>>> import numpy as np
>>> np.set_printoptions(precision=2, suppress=True, linewidth=120)
>>> m1 = np.load("a.npy")
>>> m1
array([[-2.95, -3.  , -3.  ,  4.  ],
       [ 1.  , -4.95,  0.  , -1.  ],
       [ 9.  ,  8.  ,  0.05, -4.  ],
       [-3.  , -3.  , -3.  ,  4.05]])
>>> np.sort(np.abs(np.linalg.eigvals(m1)))
array([0.05, 3.88, 3.88, 4.95])
>>> round(float(np.abs(np.linalg.eigvals(m1)).max()), 2)
4.95
>>> np.round(np.linalg.det(m1), 2)
np.float64(-3.73)
>>> np.allclose(m1, m1.T)
False
>>> np.allclose(m1 @ m1.T, m1.T @ m1)
False
>>> (m1 + m1.T) / 2
array([[-2.95, -1.  ,  3.  ,  0.5 ],
       [-1.  , -4.95,  4.  , -2.  ],
       [ 3.  ,  4.  ,  0.05, -3.5 ],
       [ 0.5 , -2.  , -3.5 ,  4.05]])
>>> np.linalg.matrix_rank(m1)
np.int64(4)
>>> m1 - m1[0]
array([[ 0.  ,  0.  ,  0.  ,  0.  ],
       [ 3.95, -1.95,  3.  , -5.  ],
       [11.95, 11.  ,  3.05, -8.  ],
       [-0.05,  0.  ,  0.  ,  0.05]])
>>> np.linalg.svd(m1, compute_uv=False)
array([15.15,  5.28,  4.04,  0.01])
>>> m1.mean(axis=0)
array([ 1.01, -0.74, -1.49,  0.76])
>>> M2 = m1 / np.linalg.norm(m1, axis=1, keepdims=True)
>>> cov = M2 @ M2.T
>>> np.linalg.norm(M2, axis=1)
array([1., 1., 1., 1.])
>>> (np.abs(cov) > 0.9).astype(int)
array([[1, 0, 0, 1],
       [0, 1, 0, 0],
       [0, 0, 1, 0],
       [1, 0, 0, 1]])
>>> M = np.load("dump.npy")
>>> M
array([[0, 0, 0],
       [0, 0, 0],
       [0, 0, 0],
       [0, 0, 0],
       [0, 0, 0],
       [0, 0, 0],
       [0, 0, 0],
       [0, 0, 1],
       [0, 0, 0],
       [0, 0, 0]])
>>> # row 7 dominates
>>> np.linalg.lstsq(M[:-1].T, M[-1])[2]
np.int32(1)
>>> np.unique(M.round(6), axis=0).shape
(2, 3)
>>> np.abs(np.diag(np.linalg.qr(M)[1])) > 1e-9
array([False, False,  True])
>>> M @ M.T
array([[0, 0, 0, 0, 0, 0, 0, 0, 0, 0],
       [0, 0, 0, 0, 0, 0, 0, 0, 0, 0],
       [0, 0, 0, 0, 0, 0, 0, 0, 0, 0],
       [0, 0, 0, 0, 0, 0, 0, 0, 0, 0],
       [0, 0, 0, 0, 0, 0, 0, 0, 0, 0],
       [0, 0, 0, 0, 0, 0, 0, 0, 0, 0],
       [0, 0, 0, 0, 0, 0, 0, 0, 0, 0],
       [0, 0, 0, 0, 0, 0, 0, 1, 0, 0],
       [0, 0, 0, 0, 0, 0, 0, 0, 0, 0],
       [0, 0, 0, 0, 0, 0, 0, 0, 0, 0]])
>>> np.linalg.svd(M, compute_uv=False)
array([1., 0., 0.])
